% python3 -q
>>> import numpy as np
>>> np.set_printoptions(precision=2, suppress=True, linewidth=100, floatmode="fixed")
>>> Y = np.array([[0, 0, 2], [1, 2, 2], [1, 2, 2]])
>>> mat = np.triu(Y)
>>> mat
array([[0, 0, 2],
       [0, 2, 2],
       [0, 0, 2]])
>>> # triangular, det is the product of the diagonal
>>> rk = np.linalg.matrix_rank(mat)
>>> rk
np.int64(2)
>>> ns = np.linalg.svd(mat)[2][rk:].T
>>> print([int(np.linalg.matrix_rank(np.delete(mat, i, axis=0))) for i in range(3)])
[2, 1, 2]
>>> np.allclose(mat @ ns, 0)
True
>>> ns.shape
(3, 1)
>>> rng = np.random.default_rng(22)
>>> idx = rng.permutation(3)
>>> idx
array([1, 2, 0])
>>> Y = mat[idx][:, idx]
>>> np.allclose(Y, mat)
False
>>> np.sort(np.abs(np.linalg.eigvals(Y)))
array([0.00, 2.00, 2.00])
>>> print((mat + mat.T) / 2)
[[0.00 0.00 1.00]
 [0.00 2.00 1.00]
 [1.00 1.00 2.00]]
>>> (mat - mat.T) / 2
array([[ 0.00,  0.00,  1.00],
       [ 0.00,  0.00,  1.00],
       [-1.00, -1.00,  0.00]])
>>> print(np.linalg.eigvals(mat))
[0.00 2.00 2.00]
>>> round(np.linalg.det(2 * mat), 2), round(float(np.linalg.det(mat)), 2)
(np.float64(0.0), 0.0)
>>> print(np.poly(mat))
[ 1.00 -4.00  4.00  0.00]
>>> round(float(np.linalg.det(mat[::-1])), 2)
0.0
>>> np.einsum("ij,ji->", mat, mat)
np.int64(8)
>>> np.round(np.linalg.det(mat.T), 2)
np.float64(0.0)
>>> W0 = np.loadtxt("layer5.csv", delimiter=",")
>>> W0
array([[-13.52, -12.70,  -0.68,  -8.15],
       [ -4.61,  -1.78,  -0.06,   1.77],
       [ 16.19,  18.58,   1.74,  14.01],
       [-11.38, -11.20,  -0.02, -11.96],
       [  5.05,   4.14,   0.48,   2.22],
       [ 11.49,  14.83,   0.93,  15.05],
       [ 10.97,   9.46,   0.96,   4.01],
       [ 10.04,  14.82,   0.53,  20.28],
       [  8.37,  10.17,  -0.13,  13.25],
       [  2.41,   3.54,   0.01,   5.05],
       [  7.26,  10.09,   0.45,  14.06],
       [  0.54,   0.33,  -0.08,   1.08],
       [  2.02,  -1.31,  -0.11,  -5.16],
       [ 15.45,  18.46,   0.89,  18.66],
       [  3.45,   3.69,   0.20,   3.63],
       [-17.35, -18.19,  -1.73, -12.47],
       [ -0.34,   2.40,  -0.10,   5.75],
       [  9.04,  13.25,  -0.21,  19.56],
       [ 14.56,  14.35,   0.66,  11.13],
       [-13.61, -16.45,  -0.68, -17.37],
       [ -8.88,  -8.81,  -0.72,  -6.03],
       [ 21.17,  23.18,   1.10,  21.28],
       [-14.45, -16.07,  -0.85, -14.54],
       [-20.05, -28.20,  -1.00, -35.53],
       [  1.29,  -0.38,   0.75,  -5.87],
       [ -5.41,  -6.19,   0.54,  -9.23],
       [ 21.27,  23.84,   1.90,  19.63],
       [  4.01,   5.84,   0.19,   7.64],
       [  5.32,   4.71,   0.40,   2.08]])
>>> Xs = W0 - W0.mean(axis=0)
>>> U, sv, Vt = np.linalg.svd(Xs, full_matrices=False)
>>> round(float((sv ** 2).sum() ** 2 / (sv ** 4).sum()), 2)
1.06
>>> sv
array([115.52,  20.51,   3.21,   0.63])
>>> np.round(sv ** 2 / (sv ** 2).sum(), 2) + 0
array([0.97, 0.03, 0.00, 0.00])
>>> print(np.linalg.matrix_rank(Xs))
4
>>> np.abs(U[:, 0]).argmax()
np.int64(23)
>>> np.round(Xs.mean(axis=0), 2) + 0
array([0.00, 0.00, 0.00, 0.00])
>>> np.abs(Vt[0]).argmax()
np.int64(3)
>>> W = np.array([[0, 0], [3, 1], [3, 2], [0, 3]])
>>> coef = np.array([1, 2])
>>> act = np.maximum(W0 @ W + coef, 0)
>>> np.linalg.matrix_rank(act)
np.int64(2)
>>> (act > 0).astype(int)
array([[0, 0],
       [0, 1],
       [1, 1],
       [0, 0],
       [1, 1],
       [1, 1],
       [1, 1],
       [1, 1],
       [1, 1],
       [1, 1],
       [1, 1],
       [1, 1],
       [0, 0],
       [1, 1],
       [1, 1],
       [0, 0],
       [1, 1],
       [1, 1],
       [1, 1],
       [0, 0],
       [0, 0],
       [1, 1],
       [0, 0],
       [0, 0],
       [1, 0],
       [0, 0],
       [1, 1],
       [1, 1],
       [1, 1]])
>>> C = np.array([[3, -2, -2], [2, 1, 1]])
>>> W @ C
array([[ 0,  0,  0],
       [11, -5, -5],
       [13, -4, -4],
       [ 6,  3,  3]])
>>> Y = mat / np.sqrt((mat ** 2).mean(axis=1, keepdims=True))
>>> print(np.linalg.norm(Y, axis=1))
[1.73 1.73 1.73]
>>> np.linalg.matrix_rank(Y) == np.linalg.matrix_rank(mat)
np.True_
>>> print(mat - mat.mean(axis=1, keepdims=True))
[[-0.67 -0.67  1.33]
 [-1.33  0.67  0.67]
 [-0.67 -0.67  1.33]]
>>> print(Y[2])
[0.00 0.00 1.73]
>>> P = W0 @ np.linalg.solve(W0.T @ W0, W0.T)
>>> np.round(np.linalg.eigvalsh(P), 2) + 0
array([0.00, 0.00, 0.00, 0.00, 0.00, 0.00, 0.00, 0.00, 0.00, 0.00, 0.00, 0.00, 0.00, 0.00, 0.00,
       0.00, 0.00, 0.00, 0.00, 0.00, 0.00, 0.00, 0.00, 0.00, 0.00, 1.00, 1.00, 1.00, 1.00])
>>> P @ W0[:, 3]
array([ -8.15,   1.77,  14.01, -11.96,   2.22,  15.05,   4.01,  20.28,  13.25,   5.05,  14.06,
         1.08,  -5.16,  18.66,   3.63, -12.47,   5.75,  19.56,  11.13, -17.37,  -6.03,  21.28,
       -14.54, -35.53,  -5.87,  -9.23,  19.63,   7.64,   2.08])
>>> np.allclose(P @ P, P)
True
>>> np.unique(mat.round(6), axis=0).shape
(2, 3)
>>> M = np.load("m.npy")
>>> M
array([[0, 1, 0, 0, 1],
       [1, 0, 0, 0, 1],
       [0, 0, 0, 0, 0],
       [0, 0, 0, 0, 0],
       [1, 1, 0, 0, 0]])
>>> U, sv, Vt = np.linalg.svd(M)
>>> sv
array([2.00, 1.00, 1.00, 0.00, 0.00])
>>> Y = U[:, :3] @ np.diag(sv[:3]) @ Vt[:3]
>>> np.round(np.abs(M - Y).max(), 2)
np.float64(0.0)
>>> np.linalg.matrix_rank(Y)
np.int64(3)
>>> Y.round(2) + 0
array([[0.00, 1.00, 0.00, 0.00, 1.00],
       [1.00, 0.00, 0.00, 0.00, 1.00],
       [0.00, 0.00, 0.00, 0.00, 0.00],
       [0.00, 0.00, 0.00, 0.00, 0.00],
       [1.00, 1.00, 0.00, 0.00, 0.00]])
>>> ev, V = np.linalg.eigh(M)
>>> vec = np.array([3, 4, 1, 0, 0])
>>> np.abs(M).sum(axis=1).max(), round(np.abs(ev).max(), 2)
(np.int64(2), np.float64(2.0))
>>> vec @ M @ vec
np.int64(24)
>>> round(vec @ M @ vec / (vec @ vec), 2), np.round(ev[0], 2), round(float(ev[-1]), 2)
(np.float64(0.92), np.float64(-1.0), 2.0)
>>> (np.sign(V[:, -1].round(6)) == np.sign(V[0, -1].round(6))).astype(int)
array([1, 1, 0, 0, 1])
>>> np.round(np.linalg.det(M), 2)
np.float64(0.0)
>>> print(M @ M)
[[2 1 0 0 1]
 [1 2 0 0 1]
 [0 0 0 0 0]
 [0 0 0 0 0]
 [1 1 0 0 2]]
>>> np.flatnonzero(np.linalg.matrix_power((M != 0) + (M.T != 0) + np.eye(5), 5)[0])
array([0, 1, 4])
>>> print((np.linalg.matrix_power((M != 0) + (M.T != 0) + np.eye(5), 5) > 0).astype(int))
[[1 1 0 0 1]
 [1 1 0 0 1]
 [0 0 1 0 0]
 [0 0 0 1 0]
 [1 1 0 0 1]]
>>> ev, V = np.linalg.eigh(M)
>>> (ev > 1e-8).sum(), (ev < -1e-8).sum()
(np.int64(1), np.int64(2))
>>> np.linalg.eigvalsh(M @ M)
array([0.00, 0.00, 1.00, 1.00, 4.00])
>>> print(np.abs(V[:, -1]))
[0.58 0.58 0.00 0.00 0.58]
>>> Y = np.array([[-3, -3, -1], [5, -1, 1], [3, -3, 1]])
>>> m1 = np.tril(Y)
>>> m1
array([[-3,  0,  0],
       [ 5, -1,  0],
       [ 3, -3,  1]])
>>> vec = np.array([1, 1, 1])
>>> (m1 * vec).sum(axis=1)
array([-3,  4,  1])
>>> np.einsum("ij,j->i", m1, vec)
array([-3,  4,  1])
>>> (m1 @ vec).argmax()
np.int64(1)
>>> print(m1 @ (2 * vec))
[-6  8  2]
